$ python3 -q
>>> import numpy as np
>>> np.set_printoptions(suppress=True, linewidth=140)
>>> def rnd(a):
...     return np.round(a, 1) + 0
... 
>>> m1 = np.load("case13.npy")
>>> rnd(m1)
array([[1. , 0. , 0. , 0. ],
       [0.2, 0.5, 0.2, 0. ],
       [0. , 0. , 0.5, 0.5],
       [0.5, 0. , 0. , 0.5]])
>>> Q = m1.astype(float).copy()
>>> for j in range(4):
...     Q[:, j] -= Q[:, :j] @ (Q[:, :j].T @ Q[:, j])
...     Q[:, j] /= np.linalg.norm(Q[:, j])
... 
>>> rnd(Q.T @ m1)
array([[1.1, 0.1, 0.1, 0.2],
       [0. , 0.5, 0.2, 0. ],
       [0. , 0. , 0.5, 0.5],
       [0. , 0. , 0. , 0.4]])
>>> rnd(Q)
array([[ 0.9, -0.2,  0. , -0.4],
       [ 0.2,  1. ,  0. ,  0. ],
       [ 0. ,  0. ,  1. ,  0. ],
       [ 0.4, -0.1,  0. ,  0.9]])
>>> blk = np.stack([m1, 4 * m1, m1[::-1]])
>>> rnd(np.linalg.det(blk))
array([ 0.1, 32. ,  0.1])
>>> blk.shape
(3, 4, 4)
>>> (blk @ m1.T).shape
(3, 4, 4)
>>> np.linalg.matrix_rank(blk)
array([4, 4, 4])
>>> rnd(np.linalg.norm(blk, axis=(1, 2)))
array([1.5, 6.2, 1.5])
>>> rnd(np.linalg.matrix_power(m1, 2))
array([[1. , 0. , 0. , 0. ],
       [0.4, 0.2, 0.2, 0.1],
       [0.2, 0. , 0.2, 0.5],
       [0.8, 0. , 0. , 0.2]])
>>> p = np.eye(4)[2]
>>> for _ in range(7):
...     p = p @ m1
...     print(p.round(1))
... 
[0.  0.  0.5 0.5]
[0.2 0.  0.2 0.5]
[0.5 0.  0.1 0.4]
[0.7 0.  0.1 0.2]
[0.8 0.  0.  0.2]
[0.9 0.  0.  0.1]
[0.9 0.  0.  0.1]
>>> rng = np.random.default_rng(25931)
>>> lab = rng.permutation(4)
>>> lab
array([3, 2, 0, 1])
>>> Y = m1[lab][:, lab]
>>> rnd(Y)
array([[0.5, 0. , 0.5, 0. ],
       [0.5, 0.5, 0. , 0. ],
       [0. , 0. , 1. , 0. ],
       [0. , 0.2, 0.2, 0.5]])
>>> rnd(np.sort(np.abs(np.linalg.eigvals(Y))))
array([0.5, 0.5, 0.5, 1. ])
>>> vec = np.array([1, 0, 0, 2])
>>> rhs = m1 @ vec
>>> rnd(rhs)
array([1. , 0.2, 1. , 1.5])
>>> rnd(np.linalg.solve(m1, rhs + m1[:, 0]))
array([2., 0., 0., 2.])
>>> rnd(np.linalg.solve(m1, rhs))
array([1., 0., 0., 2.])
>>> lab = rng.integers(0, 2, 5)
>>> E = np.triu((lab[:, None] == lab) & (rng.random((5, 5)) < 0.8), 1).astype(int)
>>> E += E.T
>>> E
array([[0, 0, 1, 0, 1],
       [0, 0, 0, 1, 0],
       [1, 0, 0, 0, 1],
       [0, 1, 0, 0, 0],
       [1, 0, 1, 0, 0]])
>>> E @ E
array([[2, 0, 1, 0, 1],
       [0, 1, 0, 0, 0],
       [1, 0, 2, 0, 1],
       [0, 0, 0, 1, 0],
       [1, 0, 1, 0, 2]])
>>> [round(float(np.linalg.det(E[:i, :i])), 2) + 0 for i in range(1, 6)]
[0.0, 0.0, 0.0, 1.0, -2.0]
>>> np.all(np.linalg.eigvalsh(E) > 0)
np.False_
>>> rnd(np.linalg.eigvalsh(E).min())
np.float64(-1.0)
>>> Y = E + rng.integers(-2, 3, (5, 1)) @ rng.integers(-2, 3, (1, 5))
>>> Y
array([[ 1,  1,  0, -1,  1],
       [ 1,  1, -1,  0,  0],
       [ 1,  0,  0,  0,  1],
       [ 1,  2, -1, -1,  0],
       [ 1,  0,  1,  0,  0]])
>>> Y - E
array([[ 1,  1, -1, -1,  0],
       [ 1,  1, -1, -1,  0],
       [ 0,  0,  0,  0,  0],
       [ 1,  1, -1, -1,  0],
       [ 0,  0,  0,  0,  0]])
>>> rnd(np.linalg.svd(Y - E, compute_uv=False))
array([3.5, 0. , 0. , 0. , 0. ])
>>> blk = np.stack([E, -3 * E, E[::-1]])
>>> (blk @ E.T).shape
(3, 5, 5)
>>> np.linalg.matrix_rank(blk)
array([5, 5, 5])
>>> rnd(np.linalg.norm(blk, axis=(1, 2)))
array([2.8, 8.5, 2.8])
>>> F = np.load("x.npy")
>>> F
array([[6, 3, 6, 8, 5, 1],
       [0, 2, 3, 6, 4, 7],
       [9, 3, 7, 8, 4, 1],
       [0, 4, 7, 3, 0, 6],
       [4, 1, 1, 1, 8, 9],
       [6, 0, 4, 7, 1, 5]])
>>> rnd(np.linalg.norm(F) ** 2 / np.linalg.norm(F, 2) ** 2)
np.float64(1.3)
>>> rnd(np.linalg.norm(F, "nuc"))
np.float64(53.8)
>>> rnd(np.linalg.norm(F[0], 1)), rnd(np.linalg.norm(F[0], np.inf))
(np.float64(29.0), np.float64(8.0))
>>> F[0] @ F[3]
np.int64(84)
>>> rnd(np.linalg.norm(F[0] - F[3]))
np.float64(10.6)
>>> rnd(np.linalg.norm(F, 2))
np.float64(26.2)
>>> u = np.array([4, 8, 5, 1, 9, 3])
>>> Y = F + np.outer(u, np.eye(6)[2])
>>> np.linalg.matrix_rank(Y - F)
np.int64(1)
>>> np.linalg.matrix_rank(np.linalg.inv(Y) - np.linalg.inv(F), tol=1e-8)
np.int64(1)
>>> J = np.load("sample8.npy")
>>> J
array([[ 6, -5, -3, -1,  0, -2, -1, -2],
       [-3,  4,  0,  4,  0,  1,  5,  9],
       [-4, -9, -6,  2,  0, -6,  5, -8],
       [-7, -6, -3, -4,  0, -8,  2,  2],
       [ 0,  0,  0,  0,  8,  0,  0,  0],
       [ 3, -3,  9,  1,  0, -2,  3,  6],
       [-9, -6,  7, -9,  0, -6,  6,  4],
       [ 9,  7,  5, -7,  0, -1,  5, -4]])
>>> rnd(np.sort(np.linalg.eigvals(J).real))
array([-8.7, -8.7, -2.2, -2.2,  5.4,  5.4,  8. , 10.9])
>>> (np.linalg.matrix_power((J != 0) + (J.T != 0) + np.eye(8), 8) > 0).astype(int)
array([[1, 1, 1, 1, 0, 1, 1, 1],
       [1, 1, 1, 1, 0, 1, 1, 1],
       [1, 1, 1, 1, 0, 1, 1, 1],
       [1, 1, 1, 1, 0, 1, 1, 1],
       [0, 0, 0, 0, 1, 0, 0, 0],
       [1, 1, 1, 1, 0, 1, 1, 1],
       [1, 1, 1, 1, 0, 1, 1, 1],
       [1, 1, 1, 1, 0, 1, 1, 1]])
>>> J @ J
array([[  55,  -19,  -32,   -7,    0,   21,  -70,  -43],
       [ -19,   37,   86, -104,    0,  -63,  109,   40],
       [-122,  -42,  -17,  -47,    0,    9,  -95,   -5],
       [  -8,   88,    3,  -47,    0,   60,  -48,  -72],
       [   0,    0,    0,    0,   64,    0,    0,    0],
       [   5,  -84,  -33,  -72,    0,  -91,   71, -127],
       [ -37,   22,   20,  -53,    0,   14,   34, -138],
       [ -22,  -75,  -30,   39,    0,   -9,   44,   21]])
>>> arr = np.loadtxt("dump.csv", delimiter=",")
>>> rnd(arr)
array([[0. , 0.1, 0. , 0. , 0.2, 0.1],
       [0.1, 0.1, 0.1, 0.1, 0.3, 0.1],
       [0. , 0.1, 0. , 0. , 0.2, 0.1],
       [0. , 0.1, 0. , 0. , 0.2, 0.1],
       [0.2, 0.3, 0.2, 0.2, 0.6, 0.3],
       [0.1, 0.1, 0.1, 0.1, 0.3, 0.1]])
>>> vec = np.array([3, 0, 7, 3, 7, 3])
>>> rnd(arr @ vec)
array([2. , 3.3, 2. , 2. , 7.3, 3.3])
>>> rnd(np.linalg.eigvalsh(2 * arr - np.eye(6)))
array([-1., -1., -1., -1., -1.,  1.])
>>> rnd(arr @ arr @ vec)
array([2. , 3.3, 2. , 2. , 7.3, 3.3])
>>> evals, V = np.linalg.eigh(arr)
>>> vec = np.array([2, 0, 0, 0, 2, 3])
>>> rnd(vec @ arr @ vec / (vec @ vec)), rnd(evals[0]), rnd(evals[-1])
(np.float64(0.5), np.float64(0.0), np.float64(1.0))
>>> rnd(np.linalg.eigvalsh(arr[1:, 1:]))
array([0., 0., 0., 0., 1.])
>>> (np.sign(V[:, -1].round(6)) == np.sign(V[0, -1].round(6))).astype(int)
array([1, 1, 1, 1, 1, 1])
>>> X = 0.5 ** np.abs(np.subtract.outer(np.arange(3), np.arange(3)))
>>> rnd(X)
array([[1. , 0.5, 0.2],
       [0.5, 1. , 0.5],
       [0.2, 0.5, 1. ]])
>>> Lm = np.linalg.cholesky(X)
>>> rnd(Lm)
array([[1. , 0. , 0. ],
       [0.5, 0.9, 0. ],
       [0.2, 0.4, 0.9]])
>>> np.linalg.eigvalsh(X).min() > 0
np.True_
>>> rnd(Lm @ Lm.T)
array([[1. , 0.5, 0.2],
       [0.5, 1. , 0.5],
       [0.2, 0.5, 1. ]])
>>> rnd(X / np.sqrt(np.outer(np.diag(X), np.diag(X))))
array([[1. , 0.5, 0.2],
       [0.5, 1. , 0.5],
       [0.2, 0.5, 1. ]])
>>> vec = np.array([0, -2, -2])
>>> rhs = Lm @ vec
>>> rnd(rhs)
array([ 0. , -1.7, -2.6])
>>> rnd(np.linalg.solve(Lm.T, Lm[0]))
array([1., 0., 0.])
>>> rnd(np.linalg.solve(Lm, Lm[:, 0]))
array([1., 0., 0.])
>>> lab = rng.permutation(3)
>>> lab
array([1, 2, 0])
>>> Y = X[lab][:, lab]
>>> np.allclose(Y, X)
False
>>> rnd(np.sort(np.abs(np.linalg.eigvals(Y))))
array([0.4, 0.7, 1.8])
>>> np.diag(Y)
array([1., 1., 1.])
>>> rnd(Y)
array([[1. , 0.5, 0.5],
       [0.5, 1. , 0.2],
       [0.5, 0.2, 1. ]])
>>> Lm = np.linalg.cholesky(Y)
>>> rnd(Y / np.sqrt(np.outer(np.diag(Y), np.diag(Y))))
array([[1. , 0.5, 0.5],
       [0.5, 1. , 0.2],
       [0.5, 0.2, 1. ]])
>>> np.linalg.eigvalsh(Y).min() > 0
np.True_
>>> evals, V = np.linalg.eigh(X)
>>> vec = np.array([-3, -3, 0])
>>> vec @ X @ vec
np.float64(27.0)
>>> A = np.load("mat.npy")
>>> A
array([[1, 1, 0, 0, 2, 2, 2, 0, 2, 2],
       [1, 1, 1, 0, 0, 2, 2, 2, 0, 2],
       [0, 1, 1, 1, 0, 0, 2, 2, 2, 0],
       [0, 0, 1, 1, 1, 0, 0, 2, 2, 2],
       [2, 0, 0, 1, 1, 1, 0, 0, 2, 2],
       [2, 2, 0, 0, 1, 1, 1, 0, 0, 2],
       [2, 2, 2, 0, 0, 1, 1, 1, 0, 0],
       [0, 2, 2, 2, 0, 0, 1, 1, 1, 0],
       [2, 0, 2, 2, 2, 0, 0, 1, 1, 1],
       [2, 2, 0, 2, 2, 2, 0, 0, 1, 1]])
>>> Y = A + rng.integers(-2, 3, (10, 1)) @ rng.integers(-2, 3, (1, 10))
>>> Y
array([[-3,  5, -2, -2, -2,  6,  0, -4, -2,  0],
       [ 1,  1,  1,  0,  0,  2,  2,  2,  0,  2],
       [-2,  3,  0,  0, -2,  2,  1,  0,  0, -1],
       [ 0,  0,  1,  1,  1,  0,  0,  2,  2,  2],
       [-2,  4, -2, -1, -3,  5, -2, -4, -2,  0],
       [ 0,  4, -1, -1, -1,  3,  0, -2, -2,  1],
       [ 2,  2,  2,  0,  0,  1,  1,  1,  0,  0],
       [ 0,  2,  2,  2,  0,  0,  1,  1,  1,  0],
       [ 4, -2,  3,  3,  4, -2,  1,  3,  3,  2],
       [ 6, -2,  2,  4,  6, -2,  2,  4,  5,  3]])
>>> np.linalg.matrix_rank(Y - A, tol=1e-8)
np.int64(1)
>>> Y - A
array([[-4,  4, -2, -2, -4,  4, -2, -4, -4, -2],
       [ 0,  0,  0,  0,  0,  0,  0,  0,  0,  0],
       [-2,  2, -1, -1, -2,  2, -1, -2, -2, -1],
       [ 0,  0,  0,  0,  0,  0,  0,  0,  0,  0],
       [-4,  4, -2, -2, -4,  4, -2, -4, -4, -2],
       [-2,  2, -1, -1, -2,  2, -1, -2, -2, -1],
       [ 0,  0,  0,  0,  0,  0,  0,  0,  0,  0],
       [ 0,  0,  0,  0,  0,  0,  0,  0,  0,  0],
       [ 2, -2,  1,  1,  2, -2,  1,  2,  2,  1],
       [ 4, -4,  2,  2,  4, -4,  2,  4,  4,  2]])
>>> rnd(np.linalg.svd(Y - A, compute_uv=False))
array([20.5,  0. ,  0. ,  0. ,  0. ,  0. ,  0. ,  0. ,  0. ,  0. ])
